% ipython --no-banner

In [1]: import numpy as np

In [2]: np.set_printoptions(precision=3, suppress=True, linewidth=160)

In [3]: cent = np.array([[-2.1, 1.0, 0.4], [-0.4, 0.8, -0.2]])

In [4]: rng = np.random.default_rng(626474)

In [5]: M = np.array([[-2, -3],
   ...:     [0, 1],
   ...:     [1, 3],
   ...:     [-1, -2],
   ...:     [1, 1],
   ...:     [1, 2],
   ...:     [-1, -1],
   ...:     [2, 3],
   ...:     [-1, 1],
   ...:     [-2, 3],
   ...:     [0, 1],
   ...:     [-3, -1],
   ...:     [1, 3],
   ...:     [2, 0],
   ...:     [1, 0],
   ...:     [-2, -1],
   ...:     [0, -1],
   ...:     [-1, -2],
   ...:     [0, -1],
   ...:     [0, -3],
   ...:     [0, 2],
   ...:     [-1, -1]]) @ cent + 0.3 * rng.normal(size=(22, 3))

In [6]: print(M)
[[ 5.862 -4.482  0.537]
 [ 0.286  1.06   0.059]
 [-3.254  3.79  -0.114]
 [ 3.211 -2.313  0.526]
 [-1.795  1.65   0.305]
 [-2.604  2.82  -0.12 ]
 [ 2.522 -1.979 -0.027]
 [-5.223  4.302  0.15 ]
 [ 1.158 -0.048 -0.441]
 [ 3.173  0.506 -1.062]
 [-0.64   0.345 -0.263]
 [ 6.038 -3.573 -1.235]
 [-3.661  3.235 -0.232]
 [-4.299  2.628  1.082]
 [-2.217  0.937  0.359]
 [ 4.752 -2.861 -0.456]
 [ 0.309 -1.006  0.436]
 [ 3.539 -2.194 -0.042]
 [ 0.212 -0.382  0.075]
 [ 1.244 -2.445  0.689]
 [-0.556  1.191 -0.593]
 [ 2.583 -2.33  -0.129]]

In [7]: x = np.array([-3, 2, -2])

In [8]: rhs = M @ x

In [9]: print(np.linalg.lstsq(M, rhs)[0])
[-3.  2. -2.]

In [10]: print(np.round(np.linalg.pinv(M) @ M, 3) + 0)
[[1. 0. 0.]
 [0. 1. 0.]
 [0. 0. 1.]]

In [11]: rhs = rhs + 0.05 * rng.normal(size=22)

In [12]: print(rhs)
[-27.593   1.169  17.6   -15.382   8.072  13.652 -11.468  23.959  -2.714  -6.417   3.139 -22.854  17.9    15.969   7.807 -19.077  -3.823 -14.808  -1.516
 -10.025   5.191 -12.125]

In [13]: beta, *_ = np.linalg.lstsq(M, rhs)

In [14]: print(beta.round())
[-3.  2. -2.]

In [15]: print(beta)
[-2.998  2.    -1.982]

In [16]: print([round(float(np.linalg.norm(np.linalg.solve(M.T @ M + lam * np.eye(3), M.T @ rhs))), 2) for lam in (0, 1, 10, 100)])
[4.11, 3.85, 3.49, 2.75]
